>>> import numpy as np
>>> np.set_printoptions(suppress=True, linewidth=140)
>>> F = np.array([[2.0, 5.0, -3.0, -1.0, -3.0],
...     [1.0, 2.0, -1.0, 1.0, 4.0],
...     [0.0, 0.0, 5.0, 4.0, -1.0],
...     [0.0, 0.0, 4.0, -4.0, 4.0],
...     [0.0, 0.0, -4.0, -1.0, 0.0]])
>>> evals, evecs = np.linalg.eig(F)
>>> evals.round(2)
array([ 4.24, -0.24,  6.19, -5.85,  0.66])
>>> np.round(np.sort(np.linalg.eigvals(F.T)), 2)
array([-5.85, -0.24,  0.66,  4.24,  6.19])
>>> np.round(F @ evecs[:, 0] - evals[0] * evecs[:, 0], 2) + 0
array([0., 0., 0., 0., 0.])
>>> print(np.round(np.sort(np.linalg.eigvals(np.linalg.inv(F))), 2))
[-4.24 -0.17  0.16  0.24  1.51]
>>> x = np.array([-8, -1, -8, -4, 0])
>>> y = F @ x
>>> y
array([  7.,  -6., -56., -16.,  36.])
>>> print(np.round(np.linalg.solve(F.T, F[0]), 2) + 0)
[1. 0. 0. 0. 0.]
>>> np.round(np.linalg.solve(F, y + F[:, 2]), 2) + 0
array([-8., -1., -7., -4.,  0.])
>>> np.round(np.linalg.solve(F, -2 * y), 2) + 0
array([16.,  2., 16.,  8.,  0.])
>>> w1 = np.array([[0, -3, -1], [-1, -2, 0], [0, -2, 2], [2, -1, 1], [3, -2, 2]])
>>> coef = np.array([1, 8, 3])
>>> hid = np.maximum(F @ w1 + coef, 0)
>>> np.linalg.matrix_rank(hid)
np.int64(3)
>>> (hid > 0).astype(int)
array([[0, 1, 0],
       [1, 0, 1],
       [1, 0, 1],
       [1, 0, 1],
       [0, 1, 0]])
>>> W2 = np.array([[-3, -2, 4], [-3, -1, 5], [0, 2, -5]])
>>> print(hid @ W2)
[[-15.  -5.  25.]
 [-39.  -8.   7.]
 [-18.  18. -51.]
 [-15.  20. -55.]
 [-51. -17.  85.]]
>>> F @ F
array([[  9.,  20., -18.,  -2.,  13.],
       [  4.,   9., -22., -11.,  10.],
       [  0.,   0.,  45.,   5.,  11.],
       [  0.,   0., -12.,  28., -20.],
       [  0.,   0., -24., -12.,   0.]])
>>> np.round(np.linalg.matrix_power(F, 4), 2)
array([[  161.,   360., -1700.,  -540.,   159.],
       [   72.,   161., -1368.,  -645.,   120.],
       [    0.,     0.,  1701.,   233.,   395.],
       [    0.,     0.,  -396.,   964.,  -692.],
       [    0.,     0.,  -936.,  -456.,   -24.]])
>>> round(np.abs(np.linalg.eigvals(F)).max(), 2)
np.float64(6.19)
>>> np.round(np.sort(np.abs(np.linalg.eigvals(F))), 2)
array([0.24, 0.66, 4.24, 5.85, 6.19])
>>> rng = np.random.default_rng(19)
>>> z = rng.permutation(5)
>>> Y = F[:, z] * rng.choice([-1, 1], 5)
>>> Y
array([[ 3.,  5., -2.,  3.,  1.],
       [ 1.,  2., -1., -4., -1.],
       [-5.,  0., -0.,  1., -4.],
       [-4.,  0., -0., -4.,  4.],
       [ 4.,  0., -0., -0.,  1.]])
>>> left, _, Vt = np.linalg.svd(F.T @ Y)
>>> np.round(np.linalg.lstsq(F, Y)[0], 2) + 0
array([[ 0.,  0., -1.,  0.,  0.],
       [ 0.,  1.,  0.,  0.,  0.],
       [-1.,  0.,  0.,  0.,  0.],
       [ 0.,  0.,  0.,  0., -1.],
       [ 0.,  0.,  0., -1.,  0.]])
>>> np.round(left @ Vt, 2) + 0
array([[ 0.,  0., -1.,  0.,  0.],
       [ 0.,  1.,  0.,  0.,  0.],
       [-1.,  0.,  0.,  0.,  0.],
       [ 0.,  0.,  0.,  0., -1.],
       [ 0.,  0.,  0., -1.,  0.]])
>>> K = np.load("a.npy")
>>> K.round(2)
array([[-2.04,  1.31,  1.26, -0.36, -0.62,  1.01],
       [-0.19, -1.  ,  1.45, -0.54, -1.37, -1.92],
       [-0.74, -2.41,  0.1 , -0.77,  0.3 ,  1.41],
       [-1.49,  0.02, -2.23, -0.82, -0.57, -0.92],
       [ 1.39,  0.41, -0.38, -1.42, -1.88,  1.1 ],
       [ 0.28,  0.57,  0.45, -2.31,  1.67, -0.53]])
>>> O, Rm = np.linalg.qr(K)
>>> O.shape, Rm.shape
((6, 6), (6, 6))
>>> round(float(abs(Rm[0, 0])), 2), np.round(np.linalg.norm(K[:, 0]), 2)
(3.0, np.float64(3.0))
>>> Rm.round(2) + 0
array([[3., 0., 0., 0., 0., 0.],
       [0., 3., 0., 0., 0., 0.],
       [0., 0., 3., 0., 0., 0.],
       [0., 0., 0., 3., 0., 0.],
       [0., 0., 0., 0., 3., 0.],
       [0., 0., 0., 0., 0., 3.]])
>>> np.allclose(Rm.T @ Rm, K.T @ K)
True
>>> left, sv, Vt = np.linalg.svd(F, full_matrices=False)
>>> print(np.round(left.T @ F @ Vt.T, 2) + 0)
[[9.12 0.   0.   0.   0.  ]
 [0.   7.11 0.   0.   0.  ]
 [0.   0.   5.08 0.   0.  ]
 [0.   0.   0.   4.29 0.  ]
 [0.   0.   0.   0.   0.02]]
>>> (sv > 1e-8).sum()
np.int64(5)
>>> print(np.abs(left[:, 0]).round(6).argmax())
0
>>> print(np.round(np.sqrt((sv ** 2).sum()), 2), round(np.linalg.norm(F), 2))
13.34 13.34
>>> np.round(np.cumsum(sv ** 2) / np.sum(sv ** 2), 2)
array([0.47, 0.75, 0.9 , 1.  , 1.  ])
>>> np.round(sv / sv[0], 2) + 0
array([1.  , 0.78, 0.56, 0.47, 0.  ])
>>> np.round(np.abs(Vt[0]), 2)
array([0.14, 0.35, 0.85, 0.1 , 0.36])
